$ ipython --no-banner

In [1]: import numpy as np

In [2]: from numpy import linalg as LA

In [3]: np.set_printoptions(precision=3, suppress=True, linewidth=100)

In [4]: rnd = lambda a: np.round(a, 3) + 0

In [5]: F = np.load("dump.npy")

In [6]: print(F)
[[1.    0.2   0.04  0.008]
 [0.2   1.    0.2   0.04 ]
 [0.04  0.2   1.    0.2  ]
 [0.008 0.04  0.2   1.   ]]

In [7]: other = F / LA.norm(F, axis=1, keepdims=True)

In [8]: G = other @ other.T

In [9]: print(np.argwhere(np.triu(np.abs(G) > 0.95, 1)))
[]

In [10]: print(rnd(LA.norm(other, axis=1)))
[1. 1. 1. 1.]

In [11]: w1 = np.array([[0, 2, 0, 0], [1, 2, 2, 1], [2, 1, 0, 2], [2, 2, 1, 1]])

In [12]: beta = np.array([0, 1, 3, 3])

In [13]: H = np.maximum(F @ w1 + beta, 0)

In [14]: print((H > 0).mean(axis=0))
[1. 1. 1. 1.]

In [15]: print(LA.matrix_rank(H))
4

In [16]: C = np.array([[-2, -2], [-1, 1], [-1, 1], [-2, -2]])

In [17]: print((H @ C).round(6).argmax(axis=1))
[1 1 1 1]

In [18]: print(rnd(H @ C))
[[-14.032  -0.304]
 [-20.56   -3.12 ]
 [-22.48   -9.52 ]
 [-21.136  -6.384]]

In [19]: W0 = np.load("run0.npy")

In [20]: print(W0)
[[ 2  3  4  5]
 [ 6  7  8  9]
 [10 11 12 13]
 [14 15 16 17]]

In [21]: U, sigma, vt = LA.svd(W0)

In [22]: print(np.argmax(sigma[:-1] / (sigma[1:] + 1e-6)) + 1)
2

In [23]: other = U[:, :2] @ np.diag(sigma[:2]) @ vt[:2]

In [24]: print(rnd(LA.norm(W0 - other) / LA.norm(W0)))
0.0

In [25]: J = np.load("case14.npy")

In [26]: print(J)
[[ 5.515  5.314  3.217 -2.891]
 [ 2.038  3.651  0.604 -0.925]
 [ 0.546  0.377  0.84  -0.266]
 [-1.036 -2.323  0.206  0.602]]

In [27]: f, r1 = J[1], J[0]

In [28]: print(rnd(f @ r1))
35.258

In [29]: p = (f @ r1) / (f @ f) * f

In [30]: print(rnd(p))
[ 3.842  6.882  1.139 -1.744]

In [31]: print(rnd(r1 - p))
[ 1.673 -1.568  2.078 -1.147]

In [32]: print(rnd(LA.norm(f + r1) ** 2 + LA.norm(f - r1) ** 2))
192.129
